% ipython --no-banner

In [1]: import numpy as np

In [2]: from numpy import linalg as LA

In [3]: np.set_printoptions(precision=2, suppress=True, linewidth=120)

In [4]: rng = np.random.default_rng(12841)

In [5]: ang = np.sort(rng.uniform(-2, 2, 33))

In [6]: arr = np.c_[ang, ang ** 2, ang ** 3] @ np.array([[2, 0, 1, 0, 1, 0, 2, 1, 2, 0, 3, 0],
   ...:     [2, 3, 3, 0, 0, 3, 3, 3, 2, 1, 0, 3],
   ...:     [3, 2, 2, 0, 1, 0, 3, 3, 3, 1, 1, 2]])

In [7]: arr.round(2) + 0
Out[7]: 
array([[-14.76,  -1.99,  -3.8 ,   0.  ,  -7.69,   9.78, -11.5 ,  -9.69, -14.76,  -2.63, -11.31,  -1.99],
       [-11.  ,  -0.71,  -2.35,   0.  ,  -5.99,   8.  ,  -8.34,  -6.7 , -11.  ,  -1.69,  -9.26,  -0.71],
       [ -7.57,   0.28,  -1.15,   0.  ,  -4.37,   6.15,  -5.52,  -4.09,  -7.57,  -0.88,  -7.23,   0.28],
       [ -5.67,   0.7 ,  -0.59,   0.  ,  -3.43,   4.98,  -4.01,  -2.73,  -5.67,  -0.48,  -6.  ,   0.7 ],
       [ -5.42,   0.75,  -0.52,   0.  ,  -3.3 ,   4.81,  -3.81,  -2.55,  -5.42,  -0.43,  -5.83,   0.75],
       [ -4.23,   0.92,  -0.23,   0.  ,  -2.68,   3.97,  -2.9 ,  -1.75,  -4.23,  -0.2 ,  -4.98,   0.92],
       [ -3.93,   0.96,  -0.16,   0.  ,  -2.51,   3.75,  -2.68,  -1.56,  -3.93,  -0.15,  -4.75,   0.96],
       [ -2.95,   1.  ,   0.01,   0.  ,  -1.97,   2.95,  -1.96,  -0.97,  -2.95,   0.01,  -3.95,   1.  ],
       [ -2.24,   0.96,   0.08,   0.  ,  -1.55,   2.31,  -1.47,  -0.59,  -2.24,   0.09,  -3.3 ,   0.96],
       [ -1.88,   0.9 ,   0.1 ,   0.  ,  -1.33,   1.95,  -1.23,  -0.43,  -1.88,   0.13,  -2.94,   0.9 ],
       [ -1.78,   0.88,   0.1 ,   0.  ,  -1.26,   1.84,  -1.17,  -0.38,  -1.78,   0.13,  -2.83,   0.88],
       [ -1.41,   0.77,   0.08,   0.  ,  -1.01,   1.42,  -0.93,  -0.25,  -1.41,   0.15,  -2.39,   0.77],
       [ -1.07,   0.62,   0.04,   0.  ,  -0.78,   1.01,  -0.74,  -0.16,  -1.07,   0.14,  -1.94,   0.62],
       [ -0.9 ,   0.51,   0.  ,   0.  ,  -0.64,   0.78,  -0.64,  -0.13,  -0.9 ,   0.13,  -1.66,   0.51],
       [ -0.71,   0.38,  -0.04,   0.  ,  -0.49,   0.53,  -0.53,  -0.11,  -0.71,   0.1 ,  -1.33,   0.38],
       [ -0.64,   0.32,  -0.06,   0.  ,  -0.43,   0.43,  -0.49,  -0.11,  -0.64,   0.09,  -1.19,   0.32],
       [ -0.4 ,   0.14,  -0.1 ,   0.  ,  -0.25,   0.16,  -0.34,  -0.11,  -0.4 ,   0.04,  -0.71,   0.14],
       [ -0.28,   0.07,  -0.09,   0.  ,  -0.16,   0.08,  -0.25,  -0.1 ,  -0.28,   0.02,  -0.48,   0.07],
       [  0.01,   0.  ,   0.01,   0.  ,   0.01,   0.  ,   0.01,   0.01,   0.01,   0.  ,   0.02,   0.  ],
       [  0.39,   0.09,   0.25,   0.  ,   0.17,   0.08,   0.42,   0.25,   0.39,   0.03,   0.49,   0.09],
       [  0.61,   0.19,   0.42,   0.  ,   0.24,   0.16,   0.66,   0.43,   0.61,   0.07,   0.71,   0.19],
       [  1.07,   0.45,   0.8 ,   0.  ,   0.39,   0.37,   1.2 ,   0.85,   1.07,   0.17,   1.09,   0.45],
       [  1.14,   0.49,   0.86,   0.  ,   0.41,   0.4 ,   1.27,   0.9 ,   1.14,   0.18,   1.14,   0.49],
       [  1.26,   0.58,   0.97,   0.  ,   0.45,   0.46,   1.41,   1.02,   1.26,   0.21,   1.23,   0.58],
       [  4.13,   2.72,   3.5 ,   0.  ,   1.24,   1.8 ,   4.73,   3.96,   4.13,   1.06,   2.78,   2.72],
       [  4.71,   3.17,   4.  ,   0.  ,   1.39,   2.05,   5.39,   4.56,   4.71,   1.25,   3.04,   3.17],
       [  5.14,   3.52,   4.38,   0.  ,   1.5 ,   2.23,   5.88,   5.02,   5.14,   1.39,   3.23,   3.52],
       [ 10.47,   7.78,   8.98,   0.  ,   2.93,   4.32,  11.91,  10.71,  10.47,   3.17,   5.33,   7.78],
       [ 12.66,   9.53,  10.84,   0.  ,   3.52,   5.1 ,  14.36,  13.06,  12.66,   3.92,   6.13,   9.53],
       [ 18.84,  14.47,  16.01,   0.  ,   5.21,   7.13,  21.22,  19.68,  18.84,   6.05,   8.29,  14.47],
       [ 23.78,  18.38,  20.08,   0.  ,   6.57,   8.63,  26.65,  24.96,  23.78,   7.75,   9.97,  18.38],
       [ 28.55,  22.15,  23.97,   0.  ,   7.9 ,   9.99,  31.88,  30.05,  28.55,   9.41,  11.55,  22.15],
       [ 29.49,  22.89,  24.74,   0.  ,   8.17,  10.25,  32.91,  31.06,  29.49,   9.74,  11.86,  22.89]])

In [8]: round(np.trace(LA.pinv(arr) @ arr), 2)
Out[8]: np.float64(3.0)

In [9]: np.allclose(arr[:-1].T @ LA.lstsq(arr[:-1].T, arr[-1])[0], arr[-1])
Out[9]: True

In [10]: M = np.load("case5.npy")

In [11]: M.round(2) + 0
Out[11]: 
array([[-1.38,  0.92,  1.36,  0.99,  2.48, -1.81, -1.51, -1.84,  0.12, -0.62,  1.91,  0.17, -0.52],
       [ 1.38, -0.53,  0.55, -2.33,  1.53, -1.91, -1.28,  1.58,  1.44,  0.11, -0.67, -0.79,  1.93],
       [-1.66,  0.41, -0.23, -1.98, -0.31, -0.14,  0.69, -0.55,  0.85, -0.5 , -0.42, -3.39, -2.14],
       [-1.66,  0.99, -0.32, -2.05, -0.86, -1.27,  0.06, -0.35, -3.44,  0.17, -0.13,  0.51,  1.54],
       [-0.69, -0.31, -2.35,  0.95, -0.82,  0.41, -1.16, -0.9 ,  0.83,  1.46,  1.73, -1.86,  2.39],
       [ 0.28,  0.8 ,  0.56, -1.87, -0.94, -0.23,  0.25, -1.1 ,  1.51,  3.27,  1.06,  1.75, -1.03],
       [-2.77, -0.96, -0.21, -0.13, -1.26, -0.07, -1.73, -0.26,  1.92, -1.03, -1.9 ,  1.81,  0.31],
       [ 1.66,  1.43, -2.79, -0.84,  0.7 , -0.37,  0.57, -2.39,  0.71, -1.71, -0.83,  0.97,  0.09],
       [-0.97, -0.24, -2.26,  0.2 ,  2.72,  0.46, -0.79,  1.11, -0.9 ,  2.12, -1.41,  0.38, -1.4 ],
       [-0.55,  3.13, -0.66,  1.64, -0.89, -2.06,  0.85,  2.2 ,  1.03,  0.22, -0.31,  0.  , -0.03],
       [-1.11, -0.4 ,  1.06,  0.76,  1.38, -0.15,  3.08, -1.39,  0.71,  1.12, -1.73, -0.29,  1.93],
       [ 0.83, -2.52, -0.71,  1.09, -1.19, -3.38,  0.26, -0.84, -0.61,  0.64, -0.57, -0.27, -1.21],
       [ 1.24,  1.62,  1.36,  0.92, -0.74,  0.42, -2.22, -1.49, -0.68,  1.13, -2.63, -1.25,  0.05]])

In [12]: T = np.stack([M, -2 * M, M[::-1]])

In [13]: T.shape
Out[13]: (3, 13, 13)

In [14]: LA.norm(T, axis=(1, 2))
Out[14]: array([18.03, 36.06, 18.03])

In [15]: LA.matrix_rank(T)
Out[15]: array([13, 13, 13])
